In [1]: import numpy as np

In [2]: np.set_printoptions(suppress=True, linewidth=120)

In [3]: tidy = lambda a: np.round(a, 1) + 0

In [4]: J = np.loadtxt("dump.csv", delimiter=",")

In [5]: print(tidy(J))
[[ -4.1  -4.    1.7   3.    3.9   4.   -6.3]
 [ -3.2  -2.6   0.3   2.1   3.4   2.6  -5.5]
 [ -1.    0.   -2.    0.    2.    0.   -3. ]
 [ -0.3   0.4  -2.1  -0.4   1.4  -0.4  -2.1]
 [  0.3   0.1  -0.8  -0.4   0.3  -0.1  -0.4]
 [  0.2   0.1  -0.5  -0.3   0.2  -0.1  -0.2]
 [  0.1   0.   -0.2  -0.1   0.1   0.   -0.1]
 [ -2.4   1.9   0.4   1.4  -0.2  -1.9  -0.2]
 [-13.4  27.6 -18.9   1.    1.5 -27.6  -4.7]
 [-15.5  34.2 -24.5   0.2   1.9 -34.2  -5.7]]

In [6]: left, sigma, Vh = np.linalg.svd(J)

In [7]: vecs = Vh[:(sigma > 1e-8).sum()]

In [8]: rng = np.random.default_rng(75070)

In [9]: x0 = J[7] + -1 * J[2] + rng.integers(2) * np.eye(7)[6]

In [10]: print(tidy(x0))
[-1.4  1.9  2.4  1.4 -2.2 -1.9  2.8]

In [11]: print(np.allclose(vecs.T @ vecs @ x0, x0))
True

In [12]: print(tidy(np.linalg.norm(x0 - vecs.T @ vecs @ x0)))
0.0

In [13]: f = np.array([-1, -2, 0])

In [14]: print(tidy(np.polyval(f, J[4])))
[-0.7 -0.3  1.   0.7 -0.7  0.3  0.6]

In [15]: print(tidy(np.convolve(J[4], f)))
[-0.3 -0.8  0.5  2.1  0.5 -0.5  0.6  0.7  0. ]

In [16]: other = J / np.linalg.norm(J, axis=1, keepdims=True)

In [17]: G = other @ other.T

In [18]: print((np.abs(G) > 0.9).astype(int))
[[1 1 0 0 0 0 0 0 0 0]
 [1 1 0 0 0 0 0 0 0 0]
 [0 0 1 1 0 0 0 0 0 0]
 [0 0 1 1 0 0 0 0 0 0]
 [0 0 0 0 1 1 1 0 0 0]
 [0 0 0 0 1 1 1 0 0 0]
 [0 0 0 0 1 1 1 0 0 0]
 [0 0 0 0 0 0 0 1 0 0]
 [0 0 0 0 0 0 0 0 1 1]
 [0 0 0 0 0 0 0 0 1 1]]

In [19]: print(tidy(G))
[[ 1.   1.   0.6  0.3 -0.1 -0.2 -0.2  0.  -0.3 -0.3]
 [ 1.   1.   0.7  0.5  0.   0.  -0.1  0.  -0.2 -0.2]
 [ 0.6  0.7  1.   1.   0.7  0.6  0.5  0.1  0.4  0.4]
 [ 0.3  0.5  1.   1.   0.8  0.8  0.7  0.1  0.5  0.5]
 [-0.1  0.   0.7  0.8  1.   1.   1.  -0.3  0.4  0.4]
 [-0.2  0.   0.6  0.8  1.   1.   1.  -0.3  0.3  0.4]
 [-0.2 -0.1  0.5  0.7  1.   1.   1.  -0.5  0.2  0.3]
 [ 0.   0.   0.1  0.1 -0.3 -0.3 -0.5  1.   0.7  0.7]
 [-0.3 -0.2  0.4  0.5  0.4  0.3  0.2  0.7  1.   1. ]
 [-0.3 -0.2  0.4  0.5  0.4  0.4  0.3  0.7  1.   1. ]]

In [20]: rank = np.linalg.matrix_rank(G)

In [21]: print(rank)
3

In [22]: null = np.linalg.svd(G)[2][rank:].T

In [23]: print(np.allclose(G @ null, 0))
True

In [24]: print(np.linalg.matrix_rank(G.T @ G), np.linalg.matrix_rank(G @ G.T))
3 3

In [25]: M = np.array([[4, 9, 13, 11, 8],
    ...:     [9, 4, 4, 11, 3],
    ...:     [13, 4, 18, 13, 13],
    ...:     [11, 11, 13, 6, 10],
    ...:     [8, 3, 13, 10, 14]])

In [26]: print(M)
[[ 4  9 13 11  8]
 [ 9  4  4 11  3]
 [13  4 18 13 13]
 [11 11 13  6 10]
 [ 8  3 13 10 14]]

In [27]: t = np.radians(36)

In [28]: Rm = np.eye(5)

In [29]: Rm[0, 0] = Rm[3, 3] = np.cos(t)

In [30]: Rm[0, 3], Rm[3, 0] = -np.sin(t), np.sin(t)

In [31]: print(tidy(Rm))
[[ 0.8  0.   0.  -0.6  0. ]
 [ 0.   1.   0.   0.   0. ]
 [ 0.   0.   1.   0.   0. ]
 [ 0.6  0.   0.   0.8  0. ]
 [ 0.   0.   0.   0.   1. ]]

In [32]: other = M @ Rm.T

In [33]: print(tidy(np.linalg.det(Rm)), tidy(np.trace(Rm)))
1.0 4.6

In [34]: print(tidy(np.abs(other - M).max(axis=0)))
[10.1  0.   0.   5.3  0. ]

In [35]: print([round(float(np.linalg.det(M[:i, :i])), 2) + 0 for i in range(1, 6)])
[4.0, -65.0, -974.0, 12412.0, 61662.0]

In [36]: print(np.all(np.linalg.eigvalsh(M) > 0))
False

In [37]: hat = np.triu(np.array([[-3, -7, -9, -4, -9],
    ...:     [5, -3, 7, 2, -2],
    ...:     [9, 3, 8, -4, -7],
    ...:     [2, -2, 8, 3, 0],
    ...:     [7, -9, -1, -6, -5]]), 1) + np.eye(5)

In [38]: other = hat @ M @ np.linalg.inv(hat)

In [39]: print(np.linalg.matrix_rank(other))
5

In [40]: print(other)
[[  -292.  -2170.  12216.  51739.  78248.]
 [   106.    790.  -4446. -18846. -28502.]
 [   -87.   -670.   3782.  16039.  24226.]
 [    11.     88.   -504.  -2142.  -3243.]
 [     8.     59.   -328.  -1388.  -2092.]]

In [41]: print(np.trace(other), np.trace(M))
46.0 46

In [42]: print(tidy(np.linalg.det(other)))
61662.0

In [43]: Q, _ = np.linalg.qr(np.array([[-1.1, 1.8, -2.8, 0.4, 1.0],
    ...:     [1.5, 0.8, -1.0, -0.1, -0.4],
    ...:     [0.3, 0.3, 0.2, 1.1, 0.1],
    ...:     [-0.8, 0.6, 1.3, 0.0, 0.3],
    ...:     [0.0, -1.2, 0.2, 1.8, 1.7],
    ...:     [0.4, 1.0, -0.5, 0.6, 0.3],
    ...:     [-1.3, 0.6, 1.1, 1.0, 1.5]]))

In [44]: W0 = Q @ Q.T

In [45]: print(tidy(W0))
[[ 1.  -0.1  0.  -0.1  0.   0.1  0.1]
 [-0.1  0.8 -0.1  0.   0.   0.4 -0.1]
 [ 0.  -0.1  0.9  0.   0.   0.2 -0.1]
 [-0.1  0.   0.   0.4 -0.2  0.1  0.4]
 [ 0.   0.   0.  -0.2  0.9  0.   0.2]
 [ 0.1  0.4  0.2  0.1  0.   0.3  0.1]
 [ 0.1 -0.1 -0.1  0.4  0.2  0.1  0.6]]

In [46]: print(np.allclose(W0, W0.T))
True

In [47]: print(tidy(np.linalg.matrix_power(W0, 2)))
[[ 1.  -0.1  0.  -0.1  0.   0.1  0.1]
 [-0.1  0.8 -0.1  0.   0.   0.4 -0.1]
 [ 0.  -0.1  0.9  0.   0.   0.2 -0.1]
 [-0.1  0.   0.   0.4 -0.2  0.1  0.4]
 [ 0.   0.   0.  -0.2  0.9  0.   0.2]
 [ 0.1  0.4  0.2  0.1  0.   0.3  0.1]
 [ 0.1 -0.1 -0.1  0.4  0.2  0.1  0.6]]

In [48]: f = np.array([2, 1, 0, 1, 2])

In [49]: m1 = np.outer(rng.normal(size=31), f) + 0.3 * rng.normal(size=(31, 5))

In [50]: print(tidy(m1))
[[-0.1  0.3 -0.1  0.4  0.3]
 [-0.8 -0.5  0.  -0.5 -0.8]
 [ 2.5  1.7  0.3  1.2  3. ]
 [ 0.2 -0.3  0.  -0.5 -0.1]
 [-1.2 -0.7  0.2 -0.5 -0.9]
 [ 1.7  0.7 -0.5  0.9  0.9]
 [-1.6 -1.3 -0.2 -0.4 -1.2]
 [ 3.   1.7 -0.5  1.2  3. ]
 [ 0.3 -0.2 -0.7  0.5  0. ]
 [-0.6 -0.8  0.3 -0.7 -0.7]
 [ 0.3  0.4  0.1  0.  -0.3]
 [ 1.7  0.3  0.7  0.7  1.7]
 [-1.7 -0.5  0.  -0.3 -2.1]
 [-1.4 -0.1  0.2 -0.4 -0.9]
 [-2.9 -1.7 -0.2 -1.  -3.3]
 [ 1.   0.3 -0.2  0.   0.9]
 [-3.3 -1.7  0.4 -1.7 -3.1]
 [ 3.4  2.1 -0.2  2.   4. ]
 [-1.5 -0.7 -0.4 -0.9 -2.3]
 [ 2.1  1.3  0.2  0.9  2.8]
 [ 3.8  2.3 -0.3  1.8  4.2]
 [ 1.4  0.7  0.3  0.6  1.5]
 [ 0.6  0.5  0.7  0.6  1.7]
 [-1.  -0.3  0.5 -0.7 -0.7]
 [ 0.8  0.7  0.5  0.4  1.1]
 [-5.5 -2.6 -0.1 -2.8 -6.2]
 [-1.3 -0.7 -0.1 -0.5 -1.5]
 [ 1.4  0.1  0.1  0.8  1.4]
 [-1.8 -0.8  0.4 -0.7 -2. ]
 [ 0.5 -0.4 -0.5  0.5 -0.6]
 [ 2.6  1.  -0.5  1.   1.9]]

In [51]: basis = m1[[10, 6]].astype(float)

In [52]: for _ in range(5):
    ...:     z = np.linalg.norm(m1[:, None] - basis, axis=-1).argmin(axis=1)
    ...:     basis = np.array([m1[z == j].mean(axis=0) for j in range(2)])
    ...: 

In [53]: print(z)
[0 1 0 0 1 0 1 0 0 1 0 0 1 1 1 0 1 0 1 0 0 0 0 1 0 1 1 0 1 0 0]

In [54]: print(tidy(basis))
[[ 1.5  0.7  0.   0.7  1.5]
 [-1.9 -1.   0.1 -0.9 -2. ]]
